% python3 -q
>>> import numpy as np
>>> np.set_printoptions(precision=4, suppress=True, linewidth=200, floatmode="fixed")
>>> data = np.load("dump.npy")
>>> print(data)
[[0.0000 0.0000 2.0000 1.0000 2.0000 0.0000 0.0000 3.0000 2.0000 1.0000 1.0000 1.0000 3.0000]
 [0.0000 0.0000 2.0000 3.0000 3.0000 0.0000 2.0000 1.0000 0.0000 0.0000 1.0000 1.0000 1.0000]
 [2.0000 2.0000 0.0000 0.0000 0.0000 0.0000 0.0000 0.0000 0.0000 0.0000 0.0000 0.0000 0.0000]
 [1.0000 3.0000 0.0000 0.0000 0.0000 0.0000 0.0000 0.0000 0.0000 0.0000 0.0000 0.0000 0.0000]
 [2.0000 3.0000 0.0000 0.0000 0.0000 0.0000 0.0000 0.0000 0.0000 0.0000 0.0000 0.0000 0.0000]
 [0.0000 0.0000 0.0000 0.0000 0.0000 0.0000 0.0000 0.0000 0.0000 0.0000 0.0000 0.0000 0.0000]
 [0.0000 2.0000 0.0000 0.0000 0.0000 0.0000 0.0000 0.0000 0.0000 0.0000 0.0000 0.0000 0.0000]
 [3.0000 1.0000 0.0000 0.0000 0.0000 0.0000 0.0000 0.0000 0.0000 0.0000 0.0000 0.0000 0.0000]
 [2.0000 0.0000 0.0000 0.0000 0.0000 0.0000 0.0000 0.0000 0.0000 0.0000 0.0000 0.0000 0.0000]
 [1.0000 0.0000 0.0000 0.0000 0.0000 0.0000 0.0000 0.0000 0.0000 0.0000 0.0000 0.0000 0.0000]
 [1.0000 1.0000 0.0000 0.0000 0.0000 0.0000 0.0000 0.0000 0.0000 0.0000 0.0000 0.0000 0.0000]
 [1.0000 1.0000 0.0000 0.0000 0.0000 0.0000 0.0000 0.0000 0.0000 0.0000 0.0000 0.0000 0.0000]
 [3.0000 1.0000 0.0000 0.0000 0.0000 0.0000 0.0000 0.0000 0.0000 0.0000 0.0000 0.0000 0.0000]]
>>> rk = np.linalg.matrix_rank(data)
>>> print(rk)
4
>>> ns = np.linalg.svd(data)[2][rk:].T
>>> print(np.allclose(data @ ns, 0))
True
>>> print(ns.shape)
(13, 9)
>>> print(np.linalg.matrix_rank(data.T @ data), np.linalg.matrix_rank(data @ data.T))
4 4
>>> print([int(np.linalg.matrix_rank(data[:, :j + 1])) for j in range(13)])
[1, 2, 3, 4, 4, 4, 4, 4, 4, 4, 4, 4, 4]
>>> ev, V = np.linalg.eigh(data)
>>> vec = np.array([3, 0, 1, 3, 2, 0, 3, 1, 0, 0, 2, 2, 3])
>>> print((np.sign(V[:, -1].round(6)) == np.sign(V[0, -1].round(6))).astype(int))
[1 1 1 1 1 0 1 1 1 1 1 1 1]
>>> print(vec @ data @ vec)
150.0
>>> print(np.abs(data).sum(axis=1).max(), round(float(np.abs(ev).max()), 4))
16.0 7.2866
>>> print([round(float(np.linalg.det(data[:i, :i])), 2) + 0 for i in range(1, 14)])
[0.0, 0.0, 0.0, 16.0, 0.0, 0.0, 0.0, 0.0, 0.0, 0.0, 0.0, 0.0, 0.0]
>>> print(np.all(np.linalg.eigvalsh(data) > 0))
False
>>> print(np.linalg.lstsq(data[:-1].T, data[-1])[2])
4
>>> W0 = np.loadtxt("test8.csv", delimiter=",")
>>> print(W0)
[[  0.0000   0.0000   0.0000   0.0000   0.0000   0.0000   0.0000]
 [  0.0000   5.0000   0.0000  10.0000   0.0000   0.0000   0.0000]
 [  0.0000  -4.0000   0.0000  -8.0000   0.0000   0.0000   0.0000]
 [  0.0000   0.0000   0.0000   0.0000   0.0000   0.0000   0.0000]
 [  0.0000  -4.0000   0.0000  -8.0000   0.0000   0.0000   0.0000]
 [  0.0000  -5.0000   0.0000 -10.0000   0.0000   0.0000   0.0000]
 [  0.0000  -4.0000   0.0000  -8.0000   0.0000   0.0000   0.0000]
 [  0.0000   4.0000   0.0000   8.0000   0.0000   0.0000   0.0000]
 [  0.0000   3.0000   0.0000   6.0000   0.0000   0.0000   0.0000]
 [  0.0000  -4.0000   0.0000  -8.0000   0.0000   0.0000   0.0000]
 [  0.0000  -5.0000   0.0000 -10.0000   0.0000   0.0000   0.0000]
 [  0.0000  -3.0000   0.0000  -6.0000   0.0000   0.0000   0.0000]
 [  0.0000   4.0000   0.0000   8.0000   0.0000   0.0000   0.0000]
 [  0.0000   3.0000   0.0000   6.0000   0.0000   0.0000   0.0000]]
>>> rk = np.linalg.matrix_rank(W0)
>>> print(rk)
1
>>> ns = np.linalg.svd(W0)[2][rk:].T
>>> print([int(np.linalg.matrix_rank(W0[:, :j + 1])) for j in range(7)])
[0, 1, 1, 1, 1, 1, 1]
>>> print(ns.shape)
(7, 6)
>>> left, sig, vt = np.linalg.svd(W0)
>>> V = vt[:(sig > 1e-8).sum()]
>>> rng = np.random.default_rng(13)
>>> vec = W0[3] + -3 * W0[2] + rng.integers(2) * np.eye(7)[5]
>>> print(vec)
[ 0.0000 12.0000  0.0000 24.0000  0.0000  1.0000  0.0000]
>>> print(np.linalg.matrix_rank(np.vstack([W0, vec])))
2
>>> print(np.allclose(V.T @ V @ vec, vec))
False
>>> print(np.unique(W0.round(6), axis=0).shape)
(7, 7)
>>> print(np.allclose(W0[:-1].T @ np.linalg.lstsq(W0[:-1].T, W0[-1])[0], W0[-1]))
True
>>> print(np.abs(np.diag(np.linalg.qr(W0)[1])) > 1e-9)
[False  True False False False False False]
>>> print(W0 @ np.linalg.pinv(W0) @ W0)
[[  0.0000   0.0000   0.0000   0.0000   0.0000   0.0000   0.0000]
 [  0.0000   5.0000   0.0000  10.0000   0.0000   0.0000   0.0000]
 [  0.0000  -4.0000   0.0000  -8.0000   0.0000   0.0000   0.0000]
 [  0.0000   0.0000   0.0000   0.0000   0.0000   0.0000   0.0000]
 [  0.0000  -4.0000   0.0000  -8.0000   0.0000   0.0000   0.0000]
 [  0.0000  -5.0000   0.0000 -10.0000   0.0000   0.0000   0.0000]
 [  0.0000  -4.0000   0.0000  -8.0000   0.0000   0.0000   0.0000]
 [  0.0000   4.0000   0.0000   8.0000   0.0000   0.0000   0.0000]
 [  0.0000   3.0000   0.0000   6.0000   0.0000   0.0000   0.0000]
 [  0.0000  -4.0000   0.0000  -8.0000   0.0000   0.0000   0.0000]
 [  0.0000  -5.0000   0.0000 -10.0000   0.0000   0.0000   0.0000]
 [  0.0000  -3.0000   0.0000  -6.0000   0.0000   0.0000   0.0000]
 [  0.0000   4.0000   0.0000   8.0000   0.0000   0.0000   0.0000]
 [  0.0000   3.0000   0.0000   6.0000   0.0000   0.0000   0.0000]]
>>> vec = np.array([2, 5, 9, 3, 1, 1, 6])
>>> print((W0 @ vec).argmax())
1
>>> print(W0 @ (2 * vec))
[   0.0000  110.0000  -88.0000    0.0000  -88.0000 -110.0000  -88.0000   88.0000   66.0000  -88.0000 -110.0000  -66.0000   88.0000   66.0000]
>>> print(np.sign((W0 @ vec).round(6)))
[ 0.0000  1.0000 -1.0000  0.0000 -1.0000 -1.0000 -1.0000  1.0000  1.0000 -1.0000 -1.0000 -1.0000  1.0000  1.0000]
>>> M2 = np.array([[3, 1], [2, 3], [-2, -3], [2, -2], [3, 2], [1, -1], [0, -3]])
>>> print(np.linalg.matrix_rank(np.vstack([W0, M2.T])))
3
>>> print(np.einsum("ik,kj->ji", W0, M2))
[[  0.0000  30.0000 -24.0000   0.0000 -24.0000 -30.0000 -24.0000  24.0000  18.0000 -24.0000 -30.0000 -18.0000  24.0000  18.0000]
 [  0.0000  -5.0000   4.0000   0.0000   4.0000   5.0000   4.0000  -4.0000  -3.0000   4.0000   5.0000   3.0000  -4.0000  -3.0000]]
>>> print(M2.T @ W0.T)
[[  0.0000  30.0000 -24.0000   0.0000 -24.0000 -30.0000 -24.0000  24.0000  18.0000 -24.0000 -30.0000 -18.0000  24.0000  18.0000]
 [  0.0000  -5.0000   4.0000   0.0000   4.0000   5.0000   4.0000  -4.0000  -3.0000   4.0000   5.0000   3.0000  -4.0000  -3.0000]]
>>> print(np.einsum("ij->j", W0))
[  0.0000 -10.0000   0.0000 -20.0000   0.0000   0.0000   0.0000]
>>> print(np.einsum("ij,ij->i", W0, W0))
[  0.0000 125.0000  80.0000   0.0000  80.0000 125.0000  80.0000  80.0000  45.0000  80.0000 125.0000  45.0000  80.0000  45.0000]
>>> print(np.vstack([W0, M2.T]).shape)
(16, 7)
>>> print(W0 @ M2)
[[  0.0000   0.0000]
 [ 30.0000  -5.0000]
 [-24.0000   4.0000]
 [  0.0000   0.0000]
 [-24.0000   4.0000]
 [-30.0000   5.0000]
 [-24.0000   4.0000]
 [ 24.0000  -4.0000]
 [ 18.0000  -3.0000]
 [-24.0000   4.0000]
 [-30.0000   5.0000]
 [-18.0000   3.0000]
 [ 24.0000  -4.0000]
 [ 18.0000  -3.0000]]
>>> mat = np.load("out0.npy")
>>> print(mat)
[[ -36   20   10   54  -38]
 [ -12    2    3   13   -1]
 [ -45  -24    9   15   75]
 [ -54  -26   11   21   83]
 [ -33   16    9   47  -29]
 [   6  -22   -3  -29   53]
 [ -39   -4    9   31   23]
 [  30   30   -5    5  -85]
 [  45  -32  -13  -75   65]
 [  27   20   -5   -3  -59]
 [  60   32  -12  -20 -100]
 [  30   44   -4   20 -120]
 [  -9  -16    1   -9   43]
 [  60  -24  -16  -80   40]]
>>> # rows and columns are dependent
>>> M2 = np.array([[4, 1], [-5, 6], [-1, 5], [-1, -2], [1, 0]])
>>> print(np.einsum("ik,kj->ij", mat, M2))
[[-346   26]
 [ -75  -11]
 [  -9 -174]
 [ -35 -197]
 [-297   14]
 [ 219  -83]
 [-153  -80]
 [-115  175]
 [ 493  -62]
 [ -43  128]
 [  12  232]
 [-236  234]
 [  95  -82]
 [ 496   -4]]
>>> print(np.einsum("ik,kj->ji", mat, M2))
[[-346  -75   -9  -35 -297  219 -153 -115  493  -43   12 -236   95  496]
 [  26  -11 -174 -197   14  -83  -80  175  -62  128  232  234  -82   -4]]
>>> print(np.einsum("ij,ij->i", mat, mat))
[ 6156   327  8532 11043  4476  4179  3108  9075 13068  4644 15168 17652  2268 12432]
>>> print(np.einsum("ij->j", mat))
[ 30  16  -6 -10 -50]
>>> print(M2.T @ mat.T)
[[-346  -75   -9  -35 -297  219 -153 -115  493  -43   12 -236   95  496]
 [  26  -11 -174 -197   14  -83  -80  175  -62  128  232  234  -82   -4]]
>>> print(np.linalg.matrix_rank(np.vstack([mat, M2.T])))
4
>>> print(np.linalg.matrix_rank(mat @ M2))
2
>>> print(np.vstack([mat, M2.T]).shape)
(16, 5)
